% ipython --no-banner

In [1]: import numpy as np

In [2]: np.set_printoptions(precision=2, suppress=True, linewidth=200)

In [3]: J = np.array([[6.0, 0.0, 1.0, -2.0, -2.0],
   ...:     [0.0, 5.0, 0.0, 0.0, 0.0],
   ...:     [1.0, 0.0, 6.0, -2.0, -2.0],
   ...:     [-2.0, 0.0, -2.0, 9.0, 4.0],
   ...:     [-2.0, 0.0, -2.0, 4.0, 9.0]])

In [4]: evals, vecs = np.linalg.eigvalsh(J)
---------------------------------------------------------------------------
ValueError                                Traceback (most recent call last)
Cell In[4], line 1
----> 1 evals, vecs = np.linalg.eigvalsh(J)

ValueError: too many values to unpack (expected 2)

In [5]: evals, vecs = np.linalg.eigh(J)

In [6]: np.round(vecs.T @ vecs, 2) + 0
Out[6]: 
array([[1., 0., 0., 0., 0.],
       [0., 1., 0., 0., 0.],
       [0., 0., 1., 0., 0.],
       [0., 0., 0., 1., 0.],
       [0., 0., 0., 0., 1.]])

In [7]: np.linalg.svd(J, compute_uv=False)
Out[7]: array([15.,  5.,  5.,  5.,  5.])

In [8]: evals.sum(), np.trace(J)
Out[8]: (np.float64(35.0), np.float64(35.0))

In [9]: np.abs(vecs[:, -1]).round(6).argmax()
Out[9]: np.int64(3)

In [10]: np.unique(evals.round(6) + 0, return_counts=True)[1]
Out[10]: array([4, 1])

In [11]: np.linalg.eigvalsh(J @ J)
Out[11]: array([ 25.,  25.,  25.,  25., 225.])

In [12]: vec = np.array([-1, -2, 1, -1, 2])

In [13]: y = J @ vec

In [14]: y
Out[14]: array([ -7., -10.,   3.,  -1.,  14.])

In [15]: np.linalg.solve(J, y + J[:, 2])
Out[15]: array([-1., -2.,  2., -1.,  2.])

In [16]: np.round(np.linalg.solve(J.T, J[4]), 2) + 0
Out[16]: array([0., 0., 0., 0., 1.])

In [17]: np.round(np.linalg.solve(J, J[:, 4]), 2) + 0
Out[17]: array([0., 0., 0., 0., 1.])

In [18]: evals, vecs = np.linalg.eigh(J)

In [19]: vec = np.array([4, 2, 4, 0, 1])

In [20]: np.abs(J).sum(axis=1).max(), np.abs(evals).max()
Out[20]: (np.float64(17.0), np.float64(15.0))

In [21]: print(np.round(vecs * np.maximum(evals, 0) @ vecs.T, 2) + 0)
[[ 6.  0.  1. -2. -2.]
 [ 0.  5.  0.  0.  0.]
 [ 1.  0.  6. -2. -2.]
 [-2.  0. -2.  9.  4.]
 [-2.  0. -2.  4.  9.]]

In [22]: round(float(vec @ J @ vec / (vec @ vec)), 2), round(evals[0], 2), evals[-1]
Out[22]: (5.97, np.float64(5.0), np.float64(15.0))

In [23]: print(np.round(vecs * np.sqrt(evals) @ vecs.T, 2) + 0)
[[ 2.4   0.    0.16 -0.33 -0.33]
 [ 0.    2.24  0.    0.    0.  ]
 [ 0.16  0.    2.4  -0.33 -0.33]
 [-0.33  0.   -0.33  2.89  0.65]
 [-0.33  0.   -0.33  0.65  2.89]]

In [24]: np.linalg.eigvalsh(J[1:, 1:])
Out[24]: array([ 5.,  5.,  5., 14.])

In [25]: vec = np.ones(5)

In [26]: for _ in range(7):
    ...:     vec = J @ vec
    ...:     vec /= np.linalg.norm(vec)
    ...:     print(round(vec @ J @ vec, 2))
    ...: 
9.39
13.76
14.84
14.98
15.0
15.0
15.0

In [27]: round(np.linalg.eigvalsh(J)[-1], 2)
Out[27]: np.float64(15.0)

In [28]: vec.round(2) + 0
Out[28]: array([-0.32,  0.  , -0.32,  0.63,  0.63])

In [29]: np.einsum("ii->", J)
Out[29]: np.float64(35.0)

In [30]: print(np.einsum("ij,ji->", J, J))
325.0

In [31]: round(np.linalg.det(J.T), 2)
Out[31]: np.float64(9375.0)

In [32]: np.kron(np.eye(2, dtype=int), J)
Out[32]: 
array([[ 6.,  0.,  1., -2., -2.,  0.,  0.,  0., -0., -0.],
       [ 0.,  5.,  0.,  0.,  0.,  0.,  0.,  0.,  0.,  0.],
       [ 1.,  0.,  6., -2., -2.,  0.,  0.,  0., -0., -0.],
       [-2.,  0., -2.,  9.,  4., -0.,  0., -0.,  0.,  0.],
       [-2.,  0., -2.,  4.,  9., -0.,  0., -0.,  0.,  0.],
       [ 0.,  0.,  0., -0., -0.,  6.,  0.,  1., -2., -2.],
       [ 0.,  0.,  0.,  0.,  0.,  0.,  5.,  0.,  0.,  0.],
       [ 0.,  0.,  0., -0., -0.,  1.,  0.,  6., -2., -2.],
       [-0.,  0., -0.,  0.,  0., -2.,  0., -2.,  9.,  4.],
       [-0.,  0., -0.,  0.,  0., -2.,  0., -2.,  4.,  9.]])
